% python3 -q
>>> import numpy as np
>>> np.set_printoptions(precision=2, suppress=True, linewidth=200, floatmode="fixed")
>>> J = np.loadtxt("x.csv", delimiter=",")
>>> J
array([[ 0.00,  1.00,  0.00, -2.00,  1.00,  0.00],
       [-1.00, -3.00,  1.00,  0.00,  1.00,  2.00],
       [ 2.00, -1.00,  2.00,  3.00,  1.00,  1.00],
       [-1.00,  1.00, -3.00, -3.00, -2.00,  0.00],
       [ 2.00, -1.00, -1.00, -3.00, -1.00,  0.00],
       [-2.00, -2.00,  0.00,  3.00, -2.00, -1.00]])
>>> f = np.array([1, -5, 0])
>>> np.array([np.convolve(row, f, "same") for row in J])
array([[  1.00,  -5.00,  -2.00,  11.00,  -5.00,   0.00],
       [  2.00,  16.00,  -5.00,   1.00,  -3.00, -10.00],
       [-11.00,   7.00,  -7.00, -14.00,  -4.00,  -5.00],
       [  6.00,  -8.00,  12.00,  13.00,  10.00,   0.00],
       [-11.00,   4.00,   2.00,  14.00,   5.00,   0.00],
       [  8.00,  10.00,   3.00, -17.00,   9.00,   5.00]])
>>> np.convolve(J[4], f)
array([  2.00, -11.00,   4.00,   2.00,  14.00,   5.00,   0.00,   0.00])
>>> np.polyval(f, J[4])
array([-6.00,  6.00,  6.00, 24.00,  6.00,  0.00])
>>> rng = np.random.default_rng(77)
>>> idx = rng.permutation(6)
>>> idx
array([4, 5, 0, 3, 2, 1])
>>> out = J[idx][:, idx]
>>> np.trace(out)
np.float64(-6.0)
>>> np.sort(np.abs(np.linalg.eigvals(out)))
array([0.26, 2.16, 2.16, 2.43, 3.49, 3.49])
>>> np.allclose(out, J)
False
>>> out = J / np.linalg.norm(J, axis=1, keepdims=True)
>>> cov = out @ out.T
>>> np.round(np.degrees(np.arccos(np.clip(cov[0, 2], -1, 1))), 2)
np.float64(123.21)
>>> (np.abs(cov) > 0.9).astype(int)
array([[1, 0, 0, 0, 0, 0],
       [0, 1, 0, 0, 0, 0],
       [0, 0, 1, 1, 0, 0],
       [0, 0, 1, 1, 0, 0],
       [0, 0, 0, 0, 1, 0],
       [0, 0, 0, 0, 0, 1]])
>>> np.linalg.norm(out, axis=1)
array([1.00, 1.00, 1.00, 1.00, 1.00, 1.00])
>>> cov[0]
array([ 1.00, -0.20, -0.55,  0.42,  0.41, -0.87])
>>> out = J / np.sqrt((J ** 2).mean(axis=1, keepdims=True))
>>> np.linalg.matrix_rank(out) == np.linalg.matrix_rank(J)
np.True_
>>> np.linalg.matrix_rank(J - J.mean(axis=1, keepdims=True))
np.int64(5)
>>> X = np.loadtxt("mat.csv", delimiter=",")
>>> X
array([[ 3.51, -2.39, -1.23,  2.35],
       [ 0.62, -0.35, -0.22,  0.42],
       [ 0.43, -0.22, -0.17,  0.30],
       [ 2.65, -1.72, -0.93,  1.75],
       [ 2.63, -1.71, -0.87,  1.80],
       [-0.68,  0.47,  0.20, -0.49],
       [-4.53,  2.96,  1.43, -3.01],
       [ 2.07, -1.40, -0.63,  1.33],
       [ 2.94, -1.99, -0.97,  1.93],
       [-2.06,  1.43,  0.72, -1.35],
       [-3.74,  2.52,  1.22, -2.55],
       [ 1.86, -1.24, -0.62,  1.24],
       [-0.71,  0.45,  0.23, -0.49],
       [ 5.14, -3.38, -1.71,  3.37],
       [ 1.58, -1.08, -0.51,  1.13],
       [ 1.33, -0.88, -0.43,  0.93],
       [-4.71,  3.09,  1.65, -3.19],
       [ 1.21, -0.88, -0.47,  0.88],
       [ 3.21, -2.06, -1.11,  2.17],
       [-0.78,  0.46,  0.27, -0.59],
       [ 1.86, -1.25, -0.62,  1.26],
       [-0.34,  0.15,  0.04, -0.15]])
>>> Xc = X - X.mean(axis=0)
>>> Uu, s, VT = np.linalg.svd(Xc, full_matrices=False)
>>> np.round(Xc.mean(axis=0), 2) + 0
array([0.00, 0.00, 0.00, 0.00])
>>> round((s ** 2).sum() ** 2 / (s ** 4).sum(), 2)
np.float64(1.0)
>>> np.searchsorted(np.cumsum(s ** 2) / (s ** 2).sum(), 0.9) + 1
np.int64(1)
>>> np.abs(VT[-1])
array([0.37, 0.18, 0.61, 0.68])
>>> s
array([16.93,  0.21,  0.18,  0.15])
>>> np.linalg.matrix_rank(Xc)
np.int64(4)
